% ipython --no-banner

In [1]: import numpy as np

In [2]: np.set_printoptions(precision=4, suppress=True, linewidth=140)

In [3]: feats = np.loadtxt("layer12.csv", delimiter=",")

In [4]: feats
Out[4]: 
array([[1., 1., 2., 1.],
       [0., 1., 1., 2.],
       [0., 0., 2., 1.],
       [0., 0., 0., 2.]])

In [5]: U, s, Vt = np.linalg.svd(feats, full_matrices=False)

In [6]: np.abs(U[:, 0]).round(6).argmax()
Out[6]: np.int64(0)

In [7]: np.allclose(U * s @ Vt, feats)
Out[7]: True

In [8]: s
Out[8]: array([4.1312, 1.9243, 0.9843, 0.5112])

In [9]: np.cumsum(s ** 2) / np.sum(s ** 2)
Out[9]: array([0.7758, 0.9441, 0.9881, 1.    ])

In [10]: round(np.sqrt((s ** 2).sum()), 4), np.round(np.linalg.norm(feats), 4)
Out[10]: (np.float64(4.6904), np.float64(4.6904))

In [11]: print(np.round(U.T @ U, 4) + 0)
[[1. 0. 0. 0.]
 [0. 1. 0. 0.]
 [0. 0. 1. 0.]
 [0. 0. 0. 1.]]

In [12]: rng = np.random.default_rng(67)

In [13]: lab = rng.permutation(4)

In [14]: lab
Out[14]: array([2, 3, 1, 0])

In [15]: M2 = feats[lab][:, lab]

In [16]: np.sort(np.abs(np.linalg.eigvals(M2)))
Out[16]: array([1., 1., 2., 2.])

In [17]: np.trace(M2)
Out[17]: np.float64(6.0)

In [18]: M2 = feats + rng.integers(-2, 3, (4, 1)) @ rng.integers(-2, 3, (1, 4))

In [19]: print(M2)
[[ 3. -1.  2. -1.]
 [ 0.  1.  1.  2.]
 [ 0.  0.  2.  1.]
 [-1.  1.  0.  3.]]

In [20]: print(M2 - feats)
[[ 2. -2.  0. -2.]
 [ 0.  0.  0.  0.]
 [ 0.  0.  0.  0.]
 [-1.  1.  0.  1.]]

In [21]: print(np.abs(M2 - feats).sum(axis=1))
[6. 0. 0. 3.]

In [22]: gram = feats.T @ feats

In [23]: np.linalg.matrix_rank(gram)
Out[23]: np.int64(4)

In [24]: print(np.allclose(gram, gram.T))
True

In [25]: (feats @ feats.T).shape
Out[25]: (4, 4)

In [26]: X = np.load("block0.npy")

In [27]: print(X)
[[ 0.3371 -1.3234 -2.317   0.3241]
 [ 0.7795 -1.8143 -0.098   0.0519]]

In [28]: def softmax(z):
    ...:     e = np.exp(z - z.max(axis=-1, keepdims=True))
    ...:     return e / e.sum(axis=-1, keepdims=True)
    ...: 

In [29]: softmax(X).sum(axis=1)
Out[29]: array([1., 1.])

In [30]: print(softmax(X[0] + -3))
[0.4449 0.0846 0.0313 0.4392]

In [31]: scores = X @ X.T / np.sqrt(4)

In [32]: softmax(scores)[0] @ X
Out[32]: array([ 0.3806, -1.3717, -2.0987,  0.2973])

In [33]: softmax(scores).round(6).argmax(axis=1)
Out[33]: array([0, 1])

In [34]: softmax(scores)
Out[34]: 
array([[0.9016, 0.0984],
       [0.3771, 0.6229]])

In [35]: M2 = X / np.linalg.norm(X, axis=1, keepdims=True)

In [36]: gram = M2 @ M2.T

In [37]: (gram - 2 * np.eye(2)).round(6).argmax(axis=1)
Out[37]: array([1, 0])

In [38]: np.linalg.norm(M2, axis=1)
Out[38]: array([1., 1.])

In [39]: np.round(np.degrees(np.arccos(np.clip(gram[1, 0], -1, 1))), 4)
Out[39]: np.float64(57.1317)

In [40]: w1 = np.array([[1, -2, 1, 3], [1, 0, -3, 3], [-3, -1, -3, 1], [1, 0, 1, 3]])

In [41]: beta = np.array([-1, -2, -3, 3])

In [42]: act = np.maximum(X @ w1 + beta, 0)

In [43]: (act > 0).astype(int)
Out[43]: 
array([[1, 0, 1, 0],
       [0, 0, 1, 0]])

In [44]: print((act > 0).mean(axis=0))
[0.5 0.  1.  0. ]

In [45]: W2 = np.array([[1, 1, 2], [1, 2, 2], [2, 0, -1], [1, 1, 0]])

In [46]: act @ W2
Out[46]: 
array([[22.4536,  5.2888,  1.9952],
       [ 7.1366,  0.    , -3.5683]])

In [47]: (act @ W2).round(6).argmax(axis=1)
Out[47]: array([0, 0])

In [48]: np.round(np.linalg.norm(X, "nuc"), 4)
Out[48]: np.float64(4.5)

In [49]: round(float(np.linalg.norm(X[1] - X[0])), 4)
Out[49]: 2.3313

In [50]: np.linalg.norm(X, axis=1)
Out[50]: array([2.709 , 1.9778])

In [51]: np.linalg.norm(X, axis=1).argmax()
Out[51]: np.int64(0)

In [52]: E = np.load("dump.npy")

In [53]: E
Out[53]: 
array([[-1.3896,  1.1928, -5.0211],
       [-1.3037,  1.2662, -4.8457],
       [-0.796 ,  1.657 , -3.7913],
       [-0.1296,  1.9855, -2.3151],
       [-0.071 ,  1.9954, -2.1747],
       [-0.0104,  1.9999, -2.026 ],
       [-0.0029,  2.    , -2.0072],
       [ 0.2496,  1.9034, -1.3124],
       [ 0.357 ,  1.6938, -0.8958],
       [ 0.3641,  1.6632, -0.8556],
       [ 0.3728,  1.6145, -0.7975],
       [ 0.3841,  1.3866, -0.5907],
       [ 0.147 ,  0.3393, -0.1346],
       [-0.3337, -0.3544,  0.676 ],
       [-0.3375,  0.4077,  2.0736],
       [-0.0699,  1.7152,  3.6769],
       [ 0.0067,  2.0268,  4.0301],
       [ 1.5687,  7.3095,  9.5564],
       [ 1.6419,  7.5359,  9.7841],
       [ 1.9253,  8.4028, 10.6527]])

In [54]: lab = E[:, 1] > np.median(E[:, 1])

In [55]: f = E[lab].mean(axis=0) - E[~lab].mean(axis=0)

In [56]: f
Out[56]: array([0.7644, 2.6008, 4.2048])

In [57]: lab.astype(int)
Out[57]: array([0, 0, 0, 1, 1, 1, 1, 1, 0, 0, 0, 0, 0, 0, 0, 1, 1, 1, 1, 1])

In [58]: (((E - E.mean(axis=0)) @ f > 0) == lab).mean()
Out[58]: np.float64(0.7)

In [59]: x0 = np.array([6, -1, -7, 2])

In [60]: np.linalg.norm(X @ x0) <= np.linalg.norm(X, 2) * np.linalg.norm(x0) + 1e-9
Out[60]: np.True_

In [61]: (X * x0).sum(axis=1)
Out[61]: array([20.2132,  7.2811])

In [62]: X @ np.ones(4)
Out[62]: array([-2.9792, -1.0809])

In [63]: np.sign((X @ x0).round(6))
Out[63]: array([1., 1.])

In [64]: (X @ x0).argmax()
Out[64]: np.int64(0)

In [65]: X @ (2 * x0)
Out[65]: array([40.4264, 14.5622])

In [66]: data = np.load("x.npy")

In [67]: print(data)
[[-14  -1]
 [  0  -3]]

In [68]: x0 = np.array([2, 2])

In [69]: h = np.maximum(data @ x0, 0)

In [70]: data * (h > 1e-9)[:, None]
Out[70]: 
array([[0, 0],
       [0, 0]])

In [71]: np.flatnonzero(h > 1e-9)
Out[71]: array([], dtype=int64)

In [72]: h
Out[72]: array([0, 0])

In [73]: M2 = np.linalg.inv(data)

In [74]: (np.abs(M2) > 1e-9).astype(int)
Out[74]: 
array([[1, 1],
       [0, 1]])

In [75]: np.allclose(M2, data.T)
Out[75]: False

In [76]: round(np.linalg.det(data) * np.linalg.det(M2), 4)
Out[76]: np.float64(1.0)

In [77]: np.linalg.det(data) * M2
Out[77]: 
array([[ -3.,   1.],
       [ -0., -14.]])

In [78]: round(float(np.linalg.cond(data)), 4)
Out[78]: 4.6916

In [79]: round(np.linalg.slogdet(data)[0], 4)
Out[79]: np.float64(1.0)
